$ python -q
>>> import numpy as np
>>> np.set_printoptions(precision=1, suppress=True, linewidth=160, legacy="1.25")
>>> F = np.loadtxt("out14.csv", delimiter=",")
>>> F
array([[-2.,  1.,  0.,  0.,  0.,  0.,  0.,  0.,  0.,  0.,  0.,  0.,  0.],
       [ 0., -2.,  1.,  0.,  0.,  0.,  0.,  0.,  0.,  0.,  0.,  0.,  0.],
       [ 0.,  0., -2.,  1.,  0.,  0.,  0.,  0.,  0.,  0.,  0.,  0.,  0.],
       [ 0.,  0.,  0., -2.,  1.,  0.,  0.,  0.,  0.,  0.,  0.,  0.,  0.],
       [ 0.,  0.,  0.,  0., -2.,  1.,  0.,  0.,  0.,  0.,  0.,  0.,  0.],
       [ 0.,  0.,  0.,  0.,  0., -2.,  1.,  0.,  0.,  0.,  0.,  0.,  0.],
       [ 0.,  0.,  0.,  0.,  0.,  0., -2.,  1.,  0.,  0.,  0.,  0.,  0.],
       [ 0.,  0.,  0.,  0.,  0.,  0.,  0., -2.,  1.,  0.,  0.,  0.,  0.],
       [ 0.,  0.,  0.,  0.,  0.,  0.,  0.,  0., -2.,  1.,  0.,  0.,  0.],
       [ 0.,  0.,  0.,  0.,  0.,  0.,  0.,  0.,  0., -2.,  1.,  0.,  0.],
       [ 0.,  0.,  0.,  0.,  0.,  0.,  0.,  0.,  0.,  0., -2.,  1.,  0.],
       [ 0.,  0.,  0.,  0.,  0.,  0.,  0.,  0.,  0.,  0.,  0., -2.,  1.],
       [ 0.,  0.,  0.,  0.,  0.,  0.,  0.,  0.,  0.,  0.,  0.,  0., -2.]])
>>> q, vecs = np.linalg.qr(F[:, :7])[0], np.linalg.qr(F[:, 7:])[0]
>>> s = np.linalg.svd(q.T @ vecs, compute_uv=False)
>>> (s > 0.9).sum()
0
>>> s.round(1) + 0
array([0.5, 0. , 0. , 0. , 0. , 0. ])
>>> np.round(np.linalg.norm(q @ q.T - vecs @ vecs.T, 2), 1)
1.0
>>> rng = np.random.default_rng(6865)
>>> labels = rng.permutation(13)
>>> M2 = F[:, labels] * rng.choice([-1, 1], 13)
>>> M2
array([[-0.,  0.,  0., -0.,  0.,  0., -0., -0.,  0., -0., -1., -2., -0.],
       [-0.,  0.,  0., -0.,  0.,  0., -1., -0.,  0., -0.,  2.,  0., -0.],
       [-0.,  0.,  0., -0.,  0.,  0.,  2., -0.,  0., -0., -0.,  0., -1.],
       [-0.,  0.,  0., -0.,  0.,  0., -0., -0.,  0., -1., -0.,  0.,  2.],
       [-1.,  0.,  0., -0.,  0.,  0., -0., -0.,  0.,  2., -0.,  0., -0.],
       [ 2.,  0.,  0., -0.,  0.,  0., -0., -1.,  0., -0., -0.,  0., -0.],
       [-0.,  0.,  1., -0.,  0.,  0., -0.,  2.,  0., -0., -0.,  0., -0.],
       [-0.,  0., -2., -1.,  0.,  0., -0., -0.,  0., -0., -0.,  0., -0.],
       [-0.,  0.,  0.,  2.,  0.,  1., -0., -0.,  0., -0., -0.,  0., -0.],
       [-0.,  1.,  0., -0.,  0., -2., -0., -0.,  0., -0., -0.,  0., -0.],
       [-0., -2.,  0., -0.,  1.,  0., -0., -0.,  0., -0., -0.,  0., -0.],
       [-0.,  0.,  0., -0., -2.,  0., -0., -0.,  1., -0., -0.,  0., -0.],
       [-0.,  0.,  0., -0.,  0.,  0., -0., -0., -2., -0., -0.,  0., -0.]])
>>> left, _, vt = np.linalg.svd(F.T @ M2)
>>> labels
array([ 5, 10,  7,  8, 11,  9,  2,  6, 12,  4,  1,  0,  3])
>>> u, g = F[8], F[0]
>>> u @ g
0.0
>>> p = (u @ g) / (u @ u) * u
>>> round(float(np.linalg.norm(u + g) ** 2 + np.linalg.norm(u - g) ** 2), 1)
20.0
>>> g - p
array([-2.,  1.,  0.,  0.,  0.,  0.,  0.,  0.,  0.,  0.,  0.,  0.,  0.])
>>> p
array([ 0.,  0.,  0.,  0.,  0.,  0.,  0.,  0., -0.,  0.,  0.,  0.,  0.])
>>> u = np.array([0, -2])
>>> np.cross(F[11, :3], F[6, :3])
array([0., 0., 0.])
>>> np.convolve(F[11], u)
array([ 0.,  0.,  0.,  0.,  0.,  0.,  0.,  0.,  0.,  0.,  0.,  0.,  4., -2.])
>>> x0 = np.array([3, 3, 2, 3, -1, 1, 2, 0, -3, 2, 3, 2, 3])
>>> rhs = F @ x0
>>> rhs
array([-3., -4., -1., -7.,  3.,  0., -4., -3.,  8., -1., -4., -1., -6.])
>>> np.linalg.solve(F, F[:, 3])
array([-0., -0., -0.,  1., -0., -0., -0., -0., -0., -0., -0., -0., -0.])
>>> np.linalg.solve(F, rhs)
array([ 3.,  3.,  2.,  3., -1.,  1.,  2., -0., -3.,  2.,  3.,  2.,  3.])
